% python3 -q
>>> import numpy as np
>>> from numpy import linalg as LA
>>> np.set_printoptions(precision=2, suppress=True, linewidth=160, floatmode="fixed")
>>> arr = np.array([[1.0, 0.2, 0.04, 0.01],
...     [0.2, 1.0, 0.2, 0.04],
...     [0.04, 0.2, 1.0, 0.2],
...     [0.01, 0.04, 0.2, 1.0]])
>>> np.einsum("ii->", arr)
np.float64(4.0)
>>> np.kron(np.eye(2, dtype=int), arr)
array([[1.00, 0.20, 0.04, 0.01, 0.00, 0.00, 0.00, 0.00],
       [0.20, 1.00, 0.20, 0.04, 0.00, 0.00, 0.00, 0.00],
       [0.04, 0.20, 1.00, 0.20, 0.00, 0.00, 0.00, 0.00],
       [0.01, 0.04, 0.20, 1.00, 0.00, 0.00, 0.00, 0.00],
       [0.00, 0.00, 0.00, 0.00, 1.00, 0.20, 0.04, 0.01],
       [0.00, 0.00, 0.00, 0.00, 0.20, 1.00, 0.20, 0.04],
       [0.00, 0.00, 0.00, 0.00, 0.04, 0.20, 1.00, 0.20],
       [0.00, 0.00, 0.00, 0.00, 0.01, 0.04, 0.20, 1.00]])
>>> np.round(LA.eigvals(arr).sum().real, 2)
np.float64(4.0)
>>> np.poly(arr)
array([ 1.00, -4.00,  5.88, -3.76,  0.88])
>>> round(LA.det(arr[::-1]), 2)
np.float64(0.88)
>>> x = np.array([7, 9, -4, -1])
>>> (arr * x).sum(axis=1)
array([ 8.63,  9.56, -2.12, -1.37])
>>> arr @ x
array([ 8.63,  9.56, -2.12, -1.37])
>>> arr @ (2 * x)
array([17.26, 19.12, -4.24, -2.74])
>>> np.einsum("ij,j->i", arr, x)
array([ 8.63,  9.56, -2.12, -1.37])
>>> np.trace(arr)
np.float64(4.0)
>>> print(arr @ arr)
[[1.04 0.41 0.12 0.04]
 [0.41 1.08 0.42 0.12]
 [0.12 0.42 1.08 0.41]
 [0.04 0.12 0.41 1.04]]
>>> print((arr - arr.T) / 2)
[[0.00 0.00 0.00 0.00]
 [0.00 0.00 0.00 0.00]
 [0.00 0.00 0.00 0.00]
 [0.00 0.00 0.00 0.00]]
>>> vals, V = LA.eig(arr)
>>> np.sort(LA.eigvals(arr.T))
array([0.71, 0.85, 1.08, 1.36])
>>> np.round(np.prod(vals), 2)
np.float64(0.88)
>>> K = np.array([[4, 5, 6], [7, 8, 9], [10, 11, 12], [13, 14, 15]])
>>> print(K[3] @ K[2])
464
>>> np.round(LA.norm(K, "nuc"), 2)
np.float64(35.94)
>>> round(LA.norm(K[3] - K[2]), 2)
np.float64(5.2)
>>> E = np.load("arr.npy")
>>> E
array([[ 2,  0,  0,  0],
       [ 0, -3,  0,  0],
       [ 0,  0,  0,  0],
       [ 0,  0,  0,  0]])
>>> vals, V = LA.eigh(E)
>>> print(LA.eigvalsh(E @ E))
[0.00 0.00 4.00 9.00]
>>> V.T @ E @ V
array([[-3.00,  0.00,  0.00,  0.00],
       [ 0.00,  0.00,  0.00,  0.00],
       [ 0.00,  0.00,  0.00,  0.00],
       [ 0.00,  0.00,  0.00,  2.00]])
>>> print(vals.sum(), np.trace(E))
-1.0 -1
>>> print(LA.svd(E, compute_uv=False))
[3.00 2.00 0.00 0.00]
>>> (vals > 1e-8).sum(), (vals < -1e-8).sum()
(np.int64(1), np.int64(1))
>>> LA.matrix_power(E - np.diag(np.diag(E)), 4)
array([[0, 0, 0, 0],
       [0, 0, 0, 0],
       [0, 0, 0, 0],
       [0, 0, 0, 0]])
>>> LA.matrix_rank(E - E[0, 0] * np.eye(4))
np.int64(3)
>>> [int(LA.matrix_rank(LA.matrix_power(E, p))) for p in range(1, 5)]
[2, 2, 2, 2]
>>> np.sort(LA.eigvals(E))
array([-3.00,  0.00,  0.00,  2.00])
>>> hat = np.triu(np.array([[-1, 2, 0, 1], [0, -2, -1, 0], [1, 0, 2, 2], [-1, 0, 2, 2]]), 1) + np.eye(4)
>>> other = hat @ E @ LA.inv(hat)
>>> LA.matrix_rank(other)
np.int64(2)
>>> np.poly(other)
array([ 1.00,  1.00, -6.00,  0.00,  0.00])
>>> other
array([[  2.00, -10.00, -10.00,  18.00],
       [  0.00,  -3.00,  -3.00,   6.00],
       [  0.00,   0.00,   0.00,   0.00],
       [  0.00,   0.00,   0.00,   0.00]])
>>> x = np.array([-1, 2, -1, 1])
>>> (other * x).sum(axis=1)
array([6.00, 3.00, 0.00, 0.00])
>>> other @ np.ones(4)
array([0.00, 0.00, 0.00, 0.00])
>>> U, sig, vt = LA.svd(E, full_matrices=False)
>>> U.T @ U
array([[1.00, 0.00, 0.00, 0.00],
       [0.00, 1.00, 0.00, 0.00],
       [0.00, 0.00, 1.00, 0.00],
       [0.00, 0.00, 0.00, 1.00]])
>>> print(U.T @ E @ vt.T)
[[3.00 0.00 0.00 0.00]
 [0.00 2.00 0.00 0.00]
 [0.00 0.00 0.00 0.00]
 [0.00 0.00 0.00 0.00]]
>>> np.round(np.sqrt((sig ** 2).sum()), 2), round(LA.norm(E), 2)
(np.float64(3.61), np.float64(3.61))
>>> print(np.cumsum(sig ** 2) / np.sum(sig ** 2))
[0.69 1.00 1.00 1.00]
>>> (sig > 1e-8).sum()
np.int64(2)
>>> print(np.abs(U[:, 0]).round(6).argmax())
1
>>> X = np.load("case10.npy")
>>> X
array([[ 2.12,  0.25, -0.76],
       [ 0.10, -0.07,  1.60],
       [ 0.64,  0.02,  0.88]])
>>> # rows and columns are dependent
>>> round(float(np.einsum("ij,ji->", X, X)), 2)
4.41
>>> np.kron(np.eye(2, dtype=int), X)
array([[ 2.12,  0.25, -0.76,  0.00,  0.00, -0.00],
       [ 0.10, -0.07,  1.60,  0.00, -0.00,  0.00],
       [ 0.64,  0.02,  0.88,  0.00,  0.00,  0.00],
       [ 0.00,  0.00, -0.00,  2.12,  0.25, -0.76],
       [ 0.00, -0.00,  0.00,  0.10, -0.07,  1.60],
       [ 0.00,  0.00,  0.00,  0.64,  0.02,  0.88]])
>>> np.einsum("ii->", X)
np.float64(2.93)
>>> round(LA.eigvals(X).sum().real, 2)
np.float64(2.93)
>>> U, sig, vt = LA.svd(X)
>>> V = vt[:(sig > 1e-8).sum()]
>>> rng = np.random.default_rng(47)
>>> x = X[0] + -1 * X[1] + rng.integers(2) * np.eye(3)[1]
>>> x
array([ 2.02,  0.32, -2.36])
>>> np.diag(V.T @ V)
array([0.99, 0.01, 1.00])
>>> np.round(V.T @ V, 2) + 0
array([[ 0.99,  0.10,  0.00],
       [ 0.10,  0.01, -0.05],
       [ 0.00, -0.05,  1.00]])
>>> print(LA.matrix_rank(np.vstack([X, x])))
2
>>> np.unique(X.round(6), axis=0).shape
(3, 3)
>>> X @ LA.pinv(X) @ X
array([[ 2.12,  0.25, -0.76],
       [ 0.10, -0.07,  1.60],
       [ 0.64,  0.02,  0.88]])
>>> np.abs(np.diag(LA.qr(X)[1])) > 1e-9
array([ True,  True, False])
>>> LA.lstsq(X[:-1].T, X[-1])[2]
np.int32(2)
>>> rank = LA.matrix_rank(X)
>>> rank
np.int64(2)
>>> ns = LA.svd(X)[2][rank:].T
>>> print([int(LA.matrix_rank(np.delete(X, i, axis=0))) for i in range(3)])
[2, 2, 2]
>>> LA.matrix_rank(X.T @ X), LA.matrix_rank(X @ X.T)
(np.int64(2), np.int64(2))
>>> print(np.round(X @ ns, 2) + 0)
[[0.00]
 [0.00]
 [0.00]]
>>> ns.shape
(3, 1)
>>> np.round(ns @ ns.T, 2) + 0
array([[ 0.01, -0.10,  0.00],
       [-0.10,  0.99,  0.05],
       [ 0.00,  0.05,  0.00]])
>>> print([int(LA.matrix_rank(X[:, :j + 1])) for j in range(3)])
[1, 2, 2]
>>> feats = np.loadtxt("m.csv", delimiter=",")
>>> print(feats)
[[ 0.00 -3.00 -5.00]
 [ 0.00  0.00 -4.00]
 [ 0.00  0.00  0.00]]
>>> U, sig, vt = LA.svd(feats)
>>> sig
array([6.85, 1.75, 0.00])
>>> other = U[:, :2] @ np.diag(sig[:2]) @ vt[:2]
>>> print(other.round(2) + 0)
[[ 0.00 -3.00 -5.00]
 [ 0.00  0.00 -4.00]
 [ 0.00  0.00  0.00]]
>>> other = np.array([[0, 0, 2], [0, 1, 0], [1, 2, 2]])
>>> np.einsum("ij,ij->i", feats, feats)
array([34.00, 16.00,  0.00])
>>> print(np.vstack([feats, other.T]).shape)
(6, 3)
>>> feats @ other
array([[ -5.00, -13.00, -10.00],
       [ -4.00,  -8.00,  -8.00],
       [  0.00,   0.00,   0.00]])
>>> np.einsum("ik,kj->ji", feats, other)
array([[ -5.00,  -4.00,   0.00],
       [-13.00,  -8.00,   0.00],
       [-10.00,  -8.00,   0.00]])
>>> print(np.einsum("ij->j", feats))
[ 0.00 -3.00 -9.00]
>>> F = np.load("sample8.npy")
>>> F
array([[ 0.82, -0.07, -0.21, -0.31],
       [-0.07,  0.97, -0.08, -0.12],
       [-0.21, -0.08,  0.75, -0.37],
       [-0.31, -0.12, -0.37,  0.46]])
>>> np.round(np.einsum("ii->", F), 2)
np.float64(3.0)
>>> round(float(LA.det(F.T)), 2)
0.0
>>> round(float(np.einsum("ij,ji->", F, F)), 2)
3.0
>>> other = np.array([[1, 1], [1, -1]])
>>> J = np.kron(other, np.kron(other, other))[rng.permutation(8)][:3]
>>> J
array([[ 1, -1, -1,  1, -1,  1,  1, -1],
       [ 1,  1, -1, -1, -1, -1,  1,  1],
       [ 1,  1,  1,  1,  1,  1,  1,  1]])
>>> other = np.array([[7, -8],
...     [3, -2],
...     [-7, 6],
...     [-5, 4],
...     [-9, -1],
...     [7, -4],
...     [-6, -7],
...     [6, 1]])
>>> np.einsum("ij,ij->i", J, J)
array([8, 8, 8])
>>> other.T @ J.T
array([[ 10,  24,  -4],
       [-19, -21, -11]])
>>> np.einsum("ij->j", J)
array([ 3,  1, -1,  1, -1,  1,  3,  1])
>>> LA.matrix_rank(J @ other)
np.int64(2)
